$ python3 -q
>>> import numpy as np
>>> np.set_printoptions(precision=2, suppress=True, linewidth=140, legacy="1.25")
>>> tidy = lambda a: np.round(a, 2) + 0
>>> other = np.array([[7, -5], [-7, 6], [9, -9]])
>>> mat = np.kron(np.eye(3, dtype=int), other)
>>> mat
array([[ 7, -5,  0,  0,  0,  0],
       [-7,  6,  0,  0,  0,  0],
       [ 9, -9,  0,  0,  0,  0],
       [ 0,  0,  7, -5,  0,  0],
       [ 0,  0, -7,  6,  0,  0],
       [ 0,  0,  9, -9,  0,  0],
       [ 0,  0,  0,  0,  7, -5],
       [ 0,  0,  0,  0, -7,  6],
       [ 0,  0,  0,  0,  9, -9]])
>>> q, evecs = np.linalg.qr(mat[:, :3])[0], np.linalg.qr(mat[:, 3:])[0]
>>> s = np.linalg.svd(q.T @ evecs, compute_uv=False)
>>> tidy(np.degrees(np.arccos(s.clip(0, 1))))
array([ 7.68, 90.  , 90.  ])
>>> w1 = np.array([[1, 3], [2, 1], [-3, 0], [-3, -4], [-3, -2], [-4, 1]])
>>> coef = np.array([6, 9])
>>> H = np.maximum(mat @ w1 + coef, 0)
>>> np.linalg.matrix_rank(H)
2
>>> (H > 0).astype(int)
array([[1, 1],
       [1, 0],
       [0, 1],
       [0, 1],
       [1, 0],
       [1, 1],
       [1, 0],
       [1, 1],
       [1, 0]])
>>> tidy((H > 0).mean(axis=0))
array([0.78, 0.56])
>>> Z = np.array([[3, 0, 0], [3, 2, 3]])
>>> H @ Z
array([[ 84,  50,  75],
       [ 33,   0,   0],
       [ 81,  54,  81],
       [ 87,  58,  87],
       [ 27,   0,   0],
       [153,  90, 135],
       [ 15,   0,   0],
       [ 96,  58,  87],
       [ 45,   0,   0]])
>>> w1 @ Z
array([[ 12,   6,   9],
       [  9,   2,   3],
       [ -9,   0,   0],
       [-21,  -8, -12],
       [-15,  -4,  -6],
       [ -9,   2,   3]])
>>> (H @ Z).round(6).argmax(axis=1)
array([0, 0, 0, 0, 0, 0, 0, 0, 0])
>>> hat = mat @ np.linalg.solve(mat.T @ mat, mat.T)
>>> tidy(np.trace(hat))
6.0
>>> F = np.loadtxt("run11.csv", delimiter=",")
>>> F
array([[ 6.,  2., -3., -2.],
       [-6., -1.,  6.,  4.],
       [ 6.,  0., -3.,  0.],
       [-6.,  0.,  6.,  3.]])
>>> other = np.array([[0, 2], [-3, 3]])
>>> Z = np.kron(other, F)
>>> Z
array([[  0.,   0.,  -0.,  -0.,  12.,   4.,  -6.,  -4.],
       [ -0.,  -0.,   0.,   0., -12.,  -2.,  12.,   8.],
       [  0.,   0.,  -0.,   0.,  12.,   0.,  -6.,   0.],
       [ -0.,   0.,   0.,   0., -12.,   0.,  12.,   6.],
       [-18.,  -6.,   9.,   6.,  18.,   6.,  -9.,  -6.],
       [ 18.,   3., -18., -12., -18.,  -3.,  18.,  12.],
       [-18.,  -0.,   9.,  -0.,  18.,   0.,  -9.,   0.],
       [ 18.,  -0., -18.,  -9., -18.,   0.,  18.,   9.]])
>>> tidy(np.linalg.norm(Z, 2)), tidy(np.linalg.norm(other, 2) * np.linalg.norm(F, 2))
(71.64, 71.64)
>>> np.linalg.matrix_rank(Z)
6
>>> E = np.load("w.npy")
>>> tidy(E)
array([[ 0.07, -0.16,  0.18, -0.1 ],
       [-0.16,  0.36, -0.39,  0.23],
       [ 0.18, -0.39,  0.42, -0.25],
       [-0.1 ,  0.23, -0.25,  0.14]])
>>> evals, evecs = np.linalg.eigh(E)
>>> tidy(evecs @ np.diag(evals) @ evecs.T)
array([[ 0.07, -0.16,  0.18, -0.1 ],
       [-0.16,  0.36, -0.39,  0.23],
       [ 0.18, -0.39,  0.42, -0.25],
       [-0.1 ,  0.23, -0.25,  0.14]])
>>> tidy(np.linalg.eigvalsh(E + 4 * np.eye(4)))
array([4., 4., 4., 5.])
>>> tidy(evecs.T @ E @ evecs)
array([[0., 0., 0., 0.],
       [0., 0., 0., 0.],
       [0., 0., 0., 0.],
       [0., 0., 0., 1.]])
>>> tidy(evals.sum()), tidy(np.trace(E))
(1.0, 1.0)
>>> (evals > 1e-8).sum(), (evals < -1e-8).sum()
(1, 0)
>>> tidy(np.abs(evecs[:, -1]))
array([0.27, 0.6 , 0.65, 0.38])
>>> np.unique(evals.round(6) + 0, return_counts=True)[1]
array([3, 1])
>>> vec = np.array([-1, 2, 2, 1, 0, 2])
>>> y = mat @ vec
>>> coef, lr = np.zeros(6), 1 / np.linalg.norm(mat, 2) ** 2
>>> for i in range(3):
...     coef -= lr * mat.T @ (mat @ coef - y)
...     if i % 1 == 0: print(i, round(np.linalg.norm(mat @ coef - y), 2))
... 
0 3.19
1 3.18
2 3.16
>>> tidy(np.linalg.cond(mat))
15.0
>>> C2 = E.T @ E
>>> tidy(np.diag(C2))
array([0.07, 0.36, 0.42, 0.14])
>>> (E @ E.T).shape
(4, 4)
>>> np.allclose(C2, C2.T)
True
>>> tidy(np.trace(C2)), tidy((E ** 2).sum())
(1.0, 1.0)
>>> M = np.array([[7, 4, 7, 8, 0, 5, 7],
...     [0, 5, 0, 5, 1, 4, 3],
...     [6, 8, 0, 5, 5, 5, 1],
...     [0, 3, 6, 2, 4, 5, 8],
...     [5, 9, 5, 2, 6, 5, 3]])
>>> M[-1] = M[0] + 2 * M[1]
>>> M
array([[ 7,  4,  7,  8,  0,  5,  7],
       [ 0,  5,  0,  5,  1,  4,  3],
       [ 6,  8,  0,  5,  5,  5,  1],
       [ 0,  3,  6,  2,  4,  5,  8],
       [ 7, 14,  7, 18,  2, 13, 13]])
>>> left, s, VT = np.linalg.svd(M)
>>> evecs = VT[:(s > 1e-8).sum()]
>>> rng = np.random.default_rng(738)
>>> vec = M[3] + 4 * M[0] + rng.integers(2) * np.eye(7)[4]
>>> vec
array([28., 19., 34., 34.,  5., 25., 36.])
>>> np.allclose(evecs.T @ evecs @ vec, vec)
False
>>> tidy(np.linalg.norm(vec - evecs.T @ evecs @ vec))
0.57
>>> np.linalg.matrix_rank(np.vstack([M, vec]))
5
>>> W0 = np.loadtxt("block12.csv", delimiter=",")
>>> tidy(W0)
array([[  0.89,   0.6 ,  -2.4 ,  -2.17,  -3.28,   1.77,   3.  ],
       [ -2.13,  -9.96, -12.96,  -6.7 , -10.83,  -4.26,   3.  ],
       [ -1.88,  -9.09, -12.09,  -6.32, -10.21,  -3.77,   3.  ],
       [  0.05,  -2.33,  -5.33,  -3.43,  -5.38,   0.1 ,   3.  ],
       [  1.05,   1.17,  -1.83,  -1.93,  -2.88,   2.1 ,   3.  ],
       [  0.28,  -1.51,  -4.51,  -3.08,  -4.8 ,   0.56,   3.  ],
       [  2.13,   4.95,   1.95,  -0.31,  -0.18,   4.25,   3.  ],
       [  1.39,   2.35,  -0.65,  -1.42,  -2.04,   2.77,   3.  ],
       [  1.51,   2.77,  -0.23,  -1.24,  -1.73,   3.01,   3.  ],
       [  0.15,  -1.98,  -4.98,  -3.28,  -5.13,   0.3 ,   3.  ],
       [  1.67,   3.35,   0.35,  -0.99,  -1.32,   3.34,   3.  ],
       [  5.34,  16.19,  13.19,   4.51,   7.85,  10.68,   3.  ],
       [  4.33,  12.67,   9.67,   3.  ,   5.33,   8.67,   3.  ],
       [  1.88,   4.1 ,   1.1 ,  -0.67,  -0.79,   3.77,   3.  ],
       [ -4.5 , -18.26, -21.26, -10.25, -16.76,  -9.01,   3.  ],
       [  2.63,   6.71,   3.71,   0.45,   1.08,   5.27,   3.  ],
       [ -0.21,  -3.23,  -6.23,  -3.81,  -6.02,  -0.42,   3.  ],
       [  0.7 ,  -0.05,  -3.05,  -2.45,  -3.75,   1.4 ,   3.  ],
       [  1.55,   2.93,  -0.07,  -1.17,  -1.62,   3.1 ,   3.  ],
       [ -2.03,  -9.6 , -12.6 ,  -6.54, -10.57,  -4.06,   3.  ],
       [  0.4 ,  -1.12,  -4.12,  -2.91,  -4.51,   0.79,   3.  ],
       [ -0.8 ,  -5.31,  -8.31,  -4.71,  -7.51,  -1.61,   3.  ],
       [  2.59,   6.55,   3.55,   0.38,   0.96,   5.17,   3.  ],
       [  4.92,  14.71,  11.71,   3.87,   6.79,   9.83,   3.  ],
       [  3.61,  10.12,   7.12,   1.91,   3.51,   7.21,   3.  ],
       [ -0.07,  -2.75,  -5.75,  -3.61,  -5.68,  -0.14,   3.  ],
       [ -1.75,  -8.64, -11.64,  -6.13,  -9.88,  -3.51,   3.  ],
       [ -2.11,  -9.87, -12.87,  -6.66, -10.76,  -4.21,   3.  ],
       [  3.52,   9.81,   6.81,   1.77,   3.29,   7.03,   3.  ]])
>>> w1 = np.array([[1, 1, 0, -1],
...     [-1, 3, -3, 2],
...     [1, 2, -2, 0],
...     [2, 1, -3, 3],
...     [3, -3, -3, -2],
...     [-3, 1, 3, -2],
...     [-1, -1, -3, 3]])
>>> coef = np.array([-3, 4, -5, 0])
>>> H = np.maximum(W0 @ w1 + coef, 0)
>>> np.linalg.matrix_rank(H)
3
>>> Z = np.array([[1, 0, -2], [-3, -3, -3], [1, 0, -3], [-1, 0, 1]])
>>> w1 @ Z
array([[ -1,  -3,  -6],
       [-15,  -9,   4],
       [ -7,  -6,  -2],
       [ -7,  -3,   5],
       [ 11,   9,  10],
       [ -1,  -3,  -8],
       [ -4,   3,  17]])
>>> (H @ Z).round(6).argmax(axis=1)
array([0, 0, 0, 0, 0, 0, 2, 2, 2, 0, 2, 2, 2, 2, 0, 2, 0, 0, 2, 0, 0, 0, 2, 2, 2, 0, 0, 0, 2])
